$ python3 -q
>>> import numpy as np
>>> np.set_printoptions(suppress=True, linewidth=200)
>>> mat = np.load("data.npy")
>>> print(mat)
[[0 1 1]
 [1 0 0]
 [1 0 0]]
>>> Y = np.array([[2, -2, 0], [0, 3, 2], [-1, 0, -1]])
>>> print(np.einsum("ik,kj->ij", mat, Y))
[[-1  3  1]
 [ 2 -2  0]
 [ 2 -2  0]]
>>> print(np.vstack([mat, Y.T]).shape)
(6, 3)
>>> print(np.einsum("ij,ji->", mat, mat))
4
>>> print(np.round(np.poly(mat), 3))
[ 1.  0. -2.  0.]
>>> print(np.kron(np.eye(2, dtype=int), mat))
[[0 1 1 0 0 0]
 [1 0 0 0 0 0]
 [1 0 0 0 0 0]
 [0 0 0 0 1 1]
 [0 0 0 1 0 0]
 [0 0 0 1 0 0]]
>>> print(round(float(np.linalg.det(mat.T)), 3))
0.0
>>> print(np.round(np.linalg.det(mat[::-1]), 3))
0.0
>>> rank = np.linalg.matrix_rank(mat)
>>> print(rank)
2
>>> ns = np.linalg.svd(mat)[2][rank:].T
>>> print(np.round(ns @ ns.T, 3))
[[ 0.   0.   0. ]
 [ 0.   0.5 -0.5]
 [ 0.  -0.5  0.5]]
>>> print(np.argsort(-np.linalg.norm(mat, axis=0).round(6), kind="stable")[:3])
[0 1 2]
>>> print(np.linalg.matrix_rank(mat, rtol=0.1))
2
>>> E = np.array([[5, 4], [4, 5]])
>>> print(E)
[[5 4]
 [4 5]]
>>> hat = np.triu(np.array([[2, 0], [-6, 9]]), 1) + np.eye(2)
>>> Y = hat @ E @ np.linalg.inv(hat)
>>> print(hat @ E - E @ hat)
[[0. 0.]
 [0. 0.]]
>>> print(Y)
[[5. 4.]
 [4. 5.]]
>>> print(np.trace(Y), np.trace(E))
10.0 10
>>> print(np.poly(Y))
[  1. -10.   9.]
>>> print(round(float(np.linalg.det(Y)), 3))
9.0
>>> print(np.round(np.sort(np.abs(np.linalg.eigvals(E))), 3))
[1. 9.]
>>> print((E - E.T) / 2)
[[0. 0.]
 [0. 0.]]
>>> print(np.round(np.abs(np.linalg.eigvals(E)).max(), 3))
9.0
>>> print(np.allclose(E, E.T))
True
>>> print(np.linalg.matrix_power(E, 2))
[[41 40]
 [40 41]]
>>> print(E @ E)
[[41 40]
 [40 41]]
>>> print(round(float(np.linalg.det(E)), 3))
9.0
>>> print(np.trace(E))
10
>>> Y = np.array([[-6, 6, 4, 9]])
>>> arr = Y.T @ Y
>>> print(arr)
[[ 36 -36 -24 -54]
 [-36  36  24  54]
 [-24  24  16  36]
 [-54  54  36  81]]
>>> # symmetric
>>> hat = np.triu(np.array([[1, 2, -1, -1], [1, 0, 2, -2], [-1, 1, 1, 0], [-1, 0, 2, 2]]), 1) + np.eye(4)
>>> Y = hat @ arr @ np.linalg.inv(hat)
>>> print(hat @ arr - arr @ hat)
[[   6.  -78.  104.  -45.]
 [  60.   12. -148.  -54.]
 [   0.   48.  -72.   24.]
 [   0.  108. -162.   54.]]
>>> print(mat.sum(axis=0))
[2 1 1]
>>> print(np.trace(mat @ mat @ mat) // 6)
0
>>> print(mat @ mat)
[[2 0 0]
 [0 1 1]
 [0 1 1]]
>>> low = np.diag(mat.sum(axis=1)) - mat
>>> print(np.round(np.linalg.eigvalsh(low), 3) + 0)
[0. 1. 3.]
>>> print((np.linalg.eigvalsh(low) < 1e-8).sum())
1
>>> print(np.linalg.matrix_rank(low))
2
>>> print(low)
[[ 2 -1 -1]
 [-1  1  0]
 [-1  0  1]]
>>> F = np.loadtxt("dump.csv", delimiter=",")
>>> print(F)
[[ 38.8    59.457  98.911]
 [ 40.205  59.45   97.82 ]
 [ 39.43   59.15   99.15 ]
 [ 41.298  61.18  100.614]
 [ 39.351  60.747 100.225]
 [ 40.514  59.958 100.428]
 [ 40.529  60.123 101.338]
 [ 39.952  59.897  99.243]
 [ 40.981  58.732 100.184]
 [ 39.588  60.509 101.235]
 [ 39.764  57.956  99.291]
 [ 41.228  60.05   99.897]
 [ 38.724  60.074  99.545]
 [ 40.111  59.565  97.792]
 [ 39.951  61.081 101.192]
 [ 39.875  59.3   100.417]
 [ 39.469  60.318  98.396]
 [ 40.423  58.893 100.574]
 [ 39.543  60.068  99.588]]
>>> blk = np.stack([F, -3 * F, F[::-1]])
>>> print((blk @ F.T).shape)
(3, 19, 19)
>>> Xc = F - F.mean(axis=0)
>>> evecs = np.linalg.svd(Xc)[2][:1]
>>> Y = Xc - Xc @ evecs.T @ evecs
>>> print(np.linalg.norm(Y, axis=1).round(6).argmax())
8
>>> print(np.round(np.diag(evecs.T @ evecs), 3))
[0.066 0.158 0.776]
>>> D = np.linalg.norm(F[:, None] - F[None], axis=-1)
>>> print((D + 1e9 * np.eye(19)).round(6).argmin(axis=1))
[ 2 13  0 11 18 11  5 18 17 14  2  5 18  1  9 17  7  8  7]
>>> print(np.flatnonzero(D[7] < D.mean() / 2))
[ 2  7 18]
>>> print(D[:5, :5].round(3))
[[0.    1.779 0.74  3.48  1.922]
 [1.779 0.    1.568 3.463 2.863]
 [0.74  1.568 0.    3.123 1.927]
 [3.48  3.463 3.123 0.    2.032]
 [1.922 2.863 1.927 2.032 0.   ]]
>>> print(np.linalg.matrix_rank(D ** 2))
5
>>> print(D.mean(axis=1).argmax())
3
>>> print(D.shape)
(19, 19)
>>> print(D[7].round(6).argsort(kind="stable")[:4])
[ 7 18  2 16]
>>> X = np.load("w.npy")
>>> print(X)
[[-3  2  0]
 [ 0  0  0]
 [ 0  0  0]
 [-3  5  0]
 [ 0  0  0]
 [-3  5  0]
 [ 3  3 -2]
 [ 0  0  0]
 [-3  5  0]
 [ 3  3 -2]
 [ 3  6 -2]
 [ 3  3 -2]
 [-3  5  0]
 [-3  2  0]
 [-3  2  0]
 [ 0  0  0]
 [ 0  5 -2]
 [-3  2  0]
 [ 0  0  0]
 [ 0  3  0]
 [ 3  3 -2]]
>>> hat = X @ np.linalg.solve(X.T @ X, X.T)
>>> print(np.linalg.matrix_rank(np.eye(21) - hat))
18
>>> print(np.round(np.linalg.eigvalsh(hat), 3) + 0)
[0. 0. 0. 0. 0. 0. 0. 0. 0. 0. 0. 0. 0. 0. 0. 0. 0. 0. 1. 1. 1.]
>>> Xc = X - X.mean(axis=0)
>>> Uu, sigma, Vt = np.linalg.svd(Xc, full_matrices=False)
>>> print(np.abs(Vt[0]).argmax())
0
>>> print(np.round(np.abs(Vt[-1]), 3))
[0.307 0.2   0.93 ]
>>> print(np.linalg.matrix_rank(Xc))
3
>>> print(np.round(sigma ** 2 / (sigma ** 2).sum(), 3))
[0.584 0.405 0.011]
>>> G = np.cov(X, rowvar=False)
>>> print(np.round(X.std(axis=0), 3))
[2.321 1.99  0.904]
>>> print(G.round(3))
[[ 5.657 -0.343 -1.757]
 [-0.343  4.157 -0.757]
 [-1.757 -0.757  0.857]]
>>> print(round(np.corrcoef(X[:, 0], X[:, 1])[0, 1], 3))
-0.071
>>> print(np.argwhere(np.triu(np.abs(np.corrcoef(X.T)) > 0.8, 1)))
[]
>>> print(np.median(X, axis=0))
[0. 3. 0.]
>>> x0 = np.array([-6, -8, 5])
>>> y = X @ x0
>>> beta, lr = np.zeros(3), 1 / np.linalg.norm(X, 2) ** 2
>>> for i in range(4):
...     beta -= lr * X.T @ (X @ beta - y)
...     if i % 1 == 0: print(i, round(np.linalg.norm(X @ beta - y), 3))
... 
0 44.062
1 21.051
2 10.114
3 4.972
>>> print(beta.round(3))
[-5.867 -8.153  4.042]
>>> Z = X[[5, 19]].astype(float)
>>> for _ in range(7):
...     lab = np.linalg.norm(X[:, None] - Z, axis=-1).argmin(axis=1)
...     Z = np.array([X[lab == j].mean(axis=0) for j in range(2)])
... 
>>> print(lab)
[0 1 1 0 1 0 1 1 0 1 1 1 0 0 0 1 1 0 1 1 1]
>>> print(np.round(Z[1] - Z[0], 3))
[ 4.154 -1.5   -0.923]
>>> print(np.abs(Z[1] - Z[0]).argmax())
0
>>> rng = np.random.default_rng(3792)
>>> data = np.eye(4, dtype=int)[rng.permutation(4)]
>>> print(data)
[[0 1 0 0]
 [0 0 0 1]
 [0 0 1 0]
 [1 0 0 0]]
>>> # columns are unit length and at right angles
>>> print(np.linalg.matrix_power(data, 100))
[[0 1 0 0]
 [0 0 0 1]
 [0 0 1 0]
 [1 0 0 0]]
>>> print(np.linalg.matrix_power(data, 2))
[[0 0 0 1]
 [1 0 0 0]
 [0 0 1 0]
 [0 1 0 0]]
>>> print(np.round(np.sort(np.abs(np.linalg.eigvals(data)))[::-1], 3))
[1. 1. 1. 1.]
>>> print(data.sum(axis=1))
[1 1 1 1]
>>> pr = np.eye(4)[3]
>>> for _ in range(7):
...     pr = pr @ data
...     print(pr.round(3))
... 
[1. 0. 0. 0.]
[0. 1. 0. 0.]
[0. 0. 0. 1.]
[1. 0. 0. 0.]
[0. 1. 0. 0.]
[0. 0. 0. 1.]
[1. 0. 0. 0.]
>>> A = np.loadtxt("block18.csv", delimiter=",")
>>> print(A)
[[0. 1.]
 [1. 0.]]
>>> Y = A / np.linalg.norm(A, axis=1, keepdims=True)
>>> G = Y @ Y.T
>>> print((np.abs(G) > 0.9).astype(int))
[[1 0]
 [0 1]]
>>> print(np.degrees(np.arccos(np.clip(G[0, 1], -1, 1))))
90.0
>>> print((G - 2 * np.eye(2)).round(6).argmax(axis=1))
[1 0]
>>> hat = np.triu(np.array([[4, -5], [2, -2]]), 1) + np.eye(2)
>>> Y = hat @ A @ np.linalg.inv(hat)
>>> print(Y)
[[ -5. -24.]
 [  1.   5.]]
>>> print(np.round(np.linalg.det(Y), 3))
-1.0
>>> W0 = np.load("a.npy")
>>> print(W0)
[[ 0  1  0]
 [ 0  0 -1]
 [ 9  0  0]]
>>> hat = np.triu(np.array([[0, 0, 1], [0, 2, 2], [0, 0, 2]]), 1) + np.eye(3)
>>> Y = hat @ W0 @ np.linalg.inv(hat)
>>> print(hat @ W0 - W0 @ hat)
[[ 9.  0. -2.]
 [18.  0.  0.]
 [ 0.  0. -9.]]
>>> print(np.round(np.poly(Y), 3) + 0)
[1. 0. 0. 9.]
>>> print(np.linalg.matrix_rank(Y))
3
>>> print(Y)
[[  9.   1. -11.]
 [ 18.   0. -19.]
 [  9.   0.  -9.]]
>>> print(np.trace(Y), np.trace(W0))
0.0 0
>>> print(np.round(np.linalg.det(Y), 3))
-9.0
